% ipython --no-banner

In [1]: import numpy as np

In [2]: from numpy import linalg as LA

In [3]: np.set_printoptions(suppress=True, linewidth=100)

In [4]: rng = np.random.default_rng(42)

In [5]: mat = np.array([[-2, 2, -1, -2, 1, -3],
   ...:     [1, 3, -1, 2, -2, 3],
   ...:     [2, 1, 0, 1, -1, 3],
   ...:     [1, 0, 1, 3, -1, -3],
   ...:     [-1, -1, 2, 3, 1, 2],
   ...:     [-1, -3, 1, -1, 0, 3],
   ...:     [1, 1, 2, 1, 3, 2],
   ...:     [0, -2, -1, 3, -3, 2]]) * (rng.random((8, 6)) < 0.3)

In [6]: mat
Out[6]: 
array([[ 0,  0,  0,  0,  1,  0],
       [ 0,  0, -1,  0,  0,  0],
       [ 0,  0,  0,  1,  0,  3],
       [ 0,  0,  0,  0,  0,  0],
       [ 0, -1,  0,  3,  1,  0],
       [ 0,  0,  0,  0,  0,  3],
       [ 1,  0,  2,  0,  0,  0],
       [ 0,  0,  0,  0,  0,  2]])

In [7]: mat.reshape(8, 7)
---------------------------------------------------------------------------
ValueError                                Traceback (most recent call last)
Cell In[7], line 1
----> 1 mat.reshape(8, 7)

ValueError: cannot reshape array of size 48 into shape (8,7)

In [8]: mat.ravel(order="F")
Out[8]: 
array([ 0,  0,  0,  0,  0,  0,  1,  0,  0,  0,  0,  0, -1,  0,  0,  0,  0, -1,  0,  0,  0,  0,  2,
        0,  0,  0,  1,  0,  3,  0,  0,  0,  1,  0,  0,  0,  1,  0,  0,  0,  0,  0,  3,  0,  0,  3,
        0,  2])

In [9]: mat.reshape(-1, 2)
Out[9]: 
array([[ 0,  0],
       [ 0,  0],
       [ 1,  0],
       [ 0,  0],
       [-1,  0],
       [ 0,  0],
       [ 0,  0],
       [ 0,  1],
       [ 0,  3],
       [ 0,  0],
       [ 0,  0],
       [ 0,  0],
       [ 0, -1],
       [ 0,  3],
       [ 1,  0],
       [ 0,  0],
       [ 0,  0],
       [ 0,  3],
       [ 1,  0],
       [ 2,  0],
       [ 0,  0],
       [ 0,  0],
       [ 0,  0],
       [ 0,  2]])

In [10]: blk = mat.reshape(8, 2, -1)

In [11]: blk[:, 0]
Out[11]: 
array([[ 0,  0,  0],
       [ 0,  0, -1],
       [ 0,  0,  0],
       [ 0,  0,  0],
       [ 0, -1,  0],
       [ 0,  0,  0],
       [ 1,  0,  2],
       [ 0,  0,  0]])

In [12]: blk.sum(axis=1)
Out[12]: 
array([[ 0,  1,  0],
       [ 0,  0, -1],
       [ 1,  0,  3],
       [ 0,  0,  0],
       [ 3,  0,  0],
       [ 0,  0,  3],
       [ 1,  0,  2],
       [ 0,  0,  2]])

In [13]: Y = np.c_[mat[:, :1] @ np.array([[2]]), np.array([-3, 0, -2, 8, 3, -8, 9, -3])]

In [14]: Y
Out[14]: 
array([[ 0, -3],
       [ 0,  0],
       [ 0, -2],
       [ 0,  8],
       [ 0,  3],
       [ 0, -8],
       [ 2,  9],
       [ 0, -3]])

In [15]: np.round(LA.norm(LA.qr(mat)[0].T @ Y, axis=0) ** 2 / ((Y ** 2).sum(axis=0) + 1e-12), 2)
Out[15]: array([1.  , 0.72])

In [16]: LA.matrix_rank(np.c_[mat, Y])
Out[16]: np.int64(7)

In [17]: np.round(LA.norm(Y - mat @ LA.lstsq(mat, Y)[0], axis=0), 2) + 0
Out[17]: array([0.  , 8.23])

In [18]: print(LA.matrix_rank(Y))
2

In [19]: np.round(LA.lstsq(mat, Y[:, 0])[0], 2) + 0
Out[19]: array([2., 0., 0., 0., 0., 0.])
